$ ipython --no-banner

In [1]: import numpy as np

In [2]: import numpy.linalg as la

In [3]: np.set_printoptions(precision=1, suppress=True, linewidth=140)

In [4]: W0 = np.loadtxt("data.csv", delimiter=",")

In [5]: W0.round(1) + 0
Out[5]: 
array([[-11.7,  29.6,  33.6,  -5.8, -63.2],
       [-11.6,  29.5,  33.5,  -5.7, -63.1],
       [-10.3,  27.7,  31.7,  -4.8, -59.8],
       [ -7.8,  24.2,  28.2,  -3. , -53.1],
       [ -2. ,  15.3,  19.1,   1. , -36.1],
       [ -0.8,  13.2,  17. ,   1.8, -32.1],
       [  2.9,   1.3,   3.6,   3.4,  -6.5],
       [  2.7,   1. ,   3.1,   3.2,  -5.5],
       [  2.7,   0.9,   2.9,   3.1,  -5.2],
       [  1.9,   0.2,   1.7,   2.2,  -2.8],
       [  1.7,   0.1,   1.4,   2. ,  -2.3],
       [  1.4,   0. ,   1.1,   1.6,  -1.7],
       [ -0.1,   0. ,  -0.1,  -0.2,   0.1],
       [ -0.2,   0.1,  -0.2,  -0.3,   0.2],
       [ -0.8,   0.4,  -0.8,  -1.2,   0.9],
       [ -0.8,   0.4,  -1. ,  -1.3,   1. ],
       [ -0.8,   0.6,  -1.5,  -1.6,   1.5],
       [ -0.4,   0.7,  -2.1,  -1.6,   2.1],
       [  1.4,   0.4,  -3.8,  -0.9,   3.7],
       [  2. ,   0.3,  -4.3,  -0.6,   4.2],
       [  4. ,  -0.3,  -5.7,   0.6,   5.8],
       [  4.1,  -0.3,  -5.7,   0.6,   5.8],
       [  4.4,  -0.4,  -6. ,   0.8,   6.1],
       [  9.1,  -2.1,  -9.1,   3.7,   9.7],
       [ 10.4,  -2.6,  -9.9,   4.6,  10.8],
       [ 11. ,  -2.8, -10.3,   5. ,  11.2],
       [ 18.8,  -6.1, -15.2,  10.2,  17.6],
       [ 20.2,  -6.7, -16.1,  11.1,  18.7],
       [ 22.9,  -7.9, -17.8,  13. ,  21. ],
       [ 30. , -11.1, -22.2,  17.8,  26.9],
       [ 35.2, -13.6, -25.5,  21.5,  31.4]])

In [6]: d = la.norm(W0[:, None] - W0[None], axis=-1)

In [7]: d.mean(axis=1).argmax()
Out[7]: np.int64(0)

In [8]: (d + 1e9 * np.eye(31)).round(6).argmin(axis=1)
Out[8]: array([ 1,  0,  1,  2,  5,  4,  7,  8,  7, 10,  9, 10, 13, 12, 15, 14, 15, 16, 19, 18, 21, 20, 21, 24, 25, 24, 27, 26, 27, 30, 29])

In [9]: np.unravel_index(d.round(6).argmax(), d.shape)
Out[9]: (np.int64(0), np.int64(30))

In [10]: d[:5, :5]
Out[10]: 
array([[ 0. ,  0.2,  4.7, 13.6, 36. ],
       [ 0.2,  0. ,  4.5, 13.4, 35.8],
       [ 4.7,  4.5,  0. ,  8.9, 31.3],
       [13.6, 13.4,  8.9,  0. , 22.4],
       [36. , 35.8, 31.3, 22.4,  0. ]])

In [11]: Ac = W0 - W0.mean(axis=0)

In [12]: vecs = la.svd(Ac)[2][:3]

In [13]: B = Ac - Ac @ vecs.T @ vecs

In [14]: la.norm(B, axis=1).round(6).argmax()
Out[14]: np.int64(0)

In [15]: np.diag(vecs.T @ vecs)
Out[15]: array([0.7, 0.6, 0.5, 0.5, 0.7])

In [16]: np.round(la.norm(B) / la.norm(Ac), 1)
Out[16]: np.float64(0.0)

In [17]: np.round(np.cov(Ac @ vecs.T, rowvar=False), 1) + 0
Out[17]: 
array([[1108.2,    0. ,    0. ],
       [   0. ,   55.2,    0. ],
       [   0. ,    0. ,    3.6]])

In [18]: basis = W0[[26, 28]].astype(float)

In [19]: for _ in range(3):
    ...:     labels = la.norm(W0[:, None] - basis, axis=-1).argmin(axis=1)
    ...:     basis = np.array([W0[labels == j].mean(axis=0) for j in range(2)])
    ...: 

In [20]: labels
Out[20]: array([0, 0, 0, 0, 0, 0, 0, 0, 0, 0, 0, 0, 0, 0, 0, 0, 0, 0, 0, 0, 0, 0, 0, 1, 1, 1, 1, 1, 1, 1, 1])

In [21]: basis
Out[21]: 
array([[ -0.8,   6.3,   6.3,  -0.3, -13. ],
       [ 19.7,  -6.6, -15.8,  10.8,  18.4]])

In [22]: basis[1] - basis[0]
Out[22]: array([ 20.5, -12.9, -22.1,  11.1,  31.4])

In [23]: np.abs(basis[1] - basis[0]).argmax()
Out[23]: np.int64(4)

In [24]: U, s, Vh = la.svd(W0, full_matrices=False)

In [25]: np.round(s / s[0], 1) + 0
Out[25]: array([1. , 0.3, 0.1, 0. , 0. ])

In [26]: np.round(U.T @ U, 1) + 0
Out[26]: 
array([[1., 0., 0., 0., 0.],
       [0., 1., 0., 0., 0.],
       [0., 0., 1., 0., 0.],
       [0., 0., 0., 1., 0.],
       [0., 0., 0., 0., 1.]])

In [27]: np.allclose(U * s @ Vh, W0)
Out[27]: True

In [28]: (s > 1e-8).sum()
Out[28]: np.int64(3)

In [29]: np.round(Vh @ Vh.T, 1) + 0
Out[29]: 
array([[1., 0., 0., 0., 0.],
       [0., 1., 0., 0., 0.],
       [0., 0., 1., 0., 0.],
       [0., 0., 0., 1., 0.],
       [0., 0., 0., 0., 1.]])
